$ ipython --no-banner

In [1]: import numpy as np

In [2]: from numpy import linalg as LA

In [3]: np.set_printoptions(precision=3, suppress=True, linewidth=100, legacy="1.25")

In [4]: def rnd(a):
   ...:     return np.round(a, 3) + 0
   ...: 

In [5]: W0 = np.load("a.npy")

In [6]: W0
Out[6]: 
array([[-1.537,  2.807, -2.769, -0.229],
       [ 1.471, -0.218, -0.442, -1.267],
       [-3.325,  0.146,  2.526, -1.831],
       [-0.344, -4.012,  6.94 , -2.468],
       [ 0.862, -4.85 , -0.135, -0.193],
       [-1.888,  3.015, -7.507,  0.221],
       [-2.223, -1.498, -3.902, -3.533],
       [-3.258,  2.367,  2.257,  0.829],
       [ 1.622,  2.732, -6.136,  1.486],
       [-0.307, -4.044,  1.846, -1.479],
       [-5.048,  1.26 ,  1.016, -1.985],
       [-3.107, -0.272, -1.166,  0.911],
       [-2.597,  5.347, -8.201, -1.406],
       [-0.393,  5.041, -4.814,  1.59 ],
       [-6.904,  0.671,  1.888,  0.762],
       [-1.873,  4.217, -2.971,  2.146],
       [-2.175,  2.027, -2.985, -4.372],
       [-4.003,  5.447,  0.36 , -0.12 ],
       [-5.511, -2.975,  6.224, -1.726],
       [-5.202, -2.737,  5.684, -2.425],
       [-2.051,  1.79 ,  0.532,  1.302],
       [ 4.381,  0.264, -0.261, -0.445],
       [ 3.351,  1.214,  0.09 ,  1.69 ],
       [ 3.853, -5.445,  4.694, -0.301],
       [ 1.764,  2.099, -7.141,  2.15 ],
       [ 2.658, -7.398,  7.611,  1.542],
       [ 6.203, -1.544,  4.092,  1.162],
       [-3.286, -0.514,  3.578,  3.257],
       [ 5.157, -4.228,  3.518,  1.141],
       [-0.51 , -1.17 ,  2.254,  0.327],
       [-2.448,  6.582, -9.708, -3.364],
       [-1.049, -3.757,  3.704, -1.11 ],
       [-2.669, -0.02 ,  2.028, -2.847],
       [-3.926,  2.191, -1.746, -5.263],
       [ 0.274,  2.378,  4.336,  5.237],
       [ 0.812, -0.68 ,  2.292, -0.632],
       [ 0.219, -2.961,  9.378, -0.027],
       [ 1.639,  2.547, -1.636, -0.174],
       [ 1.749, -1.286,  6.175, -3.973]])

In [7]: d = LA.norm(W0[:, None] - W0[None], axis=-1)

In [8]: print((d + 1e9 * np.eye(39)).round(6).argmin(axis=1))
[15 35 32 31  9 12 16 20 24 31  2 20 30 15 10 13 33  7 19 18  7 22 21 28  8 23 28  7 23 35 12  9  2
 16 27 29  3  1  3]

In [9]: LA.matrix_rank(d ** 2)
Out[9]: 6

In [10]: Y = np.c_[W0[:, :2] @ np.array([[0, 3], [2, 3]]), np.array([2, 0, 1, 2, 0, 2, 1, 0, 2, 0, 1, 0, 0, 1, 1, 2, 1, 0, 1, 2, 0, 1, 2, 1, 0, 1, 0, 0, 0, 2, 2, 2, 1, 1, 0, 1, 1, 1, 2])]

In [11]: rnd(Y)
Out[11]: 
array([[  5.614,   3.81 ,   2.   ],
       [ -0.436,   3.759,   0.   ],
       [  0.292,  -9.537,   1.   ],
       [ -8.024, -13.068,   2.   ],
       [ -9.7  , -11.964,   0.   ],
       [  6.03 ,   3.381,   2.   ],
       [ -2.996, -11.163,   1.   ],
       [  4.734,  -2.673,   0.   ],
       [  5.464,  13.062,   2.   ],
       [ -8.088, -13.053,   0.   ],
       [  2.52 , -11.364,   1.   ],
       [ -0.544, -10.137,   0.   ],
       [ 10.694,   8.25 ,   0.   ],
       [ 10.082,  13.944,   1.   ],
       [  1.342, -18.699,   1.   ],
       [  8.434,   7.032,   2.   ],
       [  4.054,  -0.444,   1.   ],
       [ 10.894,   4.332,   0.   ],
       [ -5.95 , -25.458,   1.   ],
       [ -5.474, -23.817,   2.   ],
       [  3.58 ,  -0.783,   0.   ],
       [  0.528,  13.935,   1.   ],
       [  2.428,  13.695,   2.   ],
       [-10.89 ,  -4.776,   1.   ],
       [  4.198,  11.589,   0.   ],
       [-14.796, -14.22 ,   1.   ],
       [ -3.088,  13.977,   0.   ],
       [ -1.028, -11.4  ,   0.   ],
       [ -8.456,   2.787,   0.   ],
       [ -2.34 ,  -5.04 ,   2.   ],
       [ 13.164,  12.402,   2.   ],
       [ -7.514, -14.418,   2.   ],
       [ -0.04 ,  -8.067,   1.   ],
       [  4.382,  -5.205,   1.   ],
       [  4.756,   7.956,   0.   ],
       [ -1.36 ,   0.396,   1.   ],
       [ -5.922,  -8.226,   1.   ],
       [  5.094,  12.558,   1.   ],
       [ -2.572,   1.389,   2.   ]])

In [12]: rnd(LA.norm(LA.qr(W0)[0].T @ Y, axis=0) ** 2 / ((Y ** 2).sum(axis=0) + 1e-12))
Out[12]: array([1.   , 1.   , 0.151])

In [13]: LA.matrix_rank(Y)
Out[13]: 3

In [14]: LA.matrix_rank(np.c_[W0, Y])
Out[14]: 5

In [15]: Y = np.array([[8, 1, 7, 1, -4, 6, -6],
    ...:     [-7, 0, 0, 1, -2, 3, -2],
    ...:     [6, -3, -6, -9, 8, -8, -9]])

In [16]: J = Y.T @ Y

In [17]: J
Out[17]: 
array([[149, -10,  20, -53,  30, -21, -88],
       [-10,  10,  25,  28, -28,  30,  21],
       [ 20,  25,  85,  61, -76,  90,  12],
       [-53,  28,  61,  83, -78,  81,  73],
       [ 30, -28, -76, -78,  84, -94, -44],
       [-21,  30,  90,  81, -94, 109,  30],
       [-88,  21,  12,  73, -44,  30, 121]])

In [18]: # rank 3

In [19]: rng = np.random.default_rng(52)

In [20]: Y = J + rng.integers(-2, 3, (7, 3)) @ rng.integers(-2, 3, (3, 7))

In [21]: print(Y)
[[154 -13  19 -56  28 -23 -94]
 [-10  10  25  28 -28  30  21]
 [ 20  18  84  65 -76  90  14]
 [-54  28  63  83 -82  77  75]
 [ 33 -36 -78 -76  84 -94 -46]
 [-26  31  89  86 -88 115  36]
 [-82  21  12  67 -48  26 113]]

In [22]: rnd(LA.svd(Y - J, compute_uv=False))
Out[22]: array([20.182, 12.22 ,  7.44 ,  0.   ,  0.   ,  0.   ,  0.   ])

In [23]: LA.matrix_rank(Y - J, tol=1e-8)
Out[23]: 3
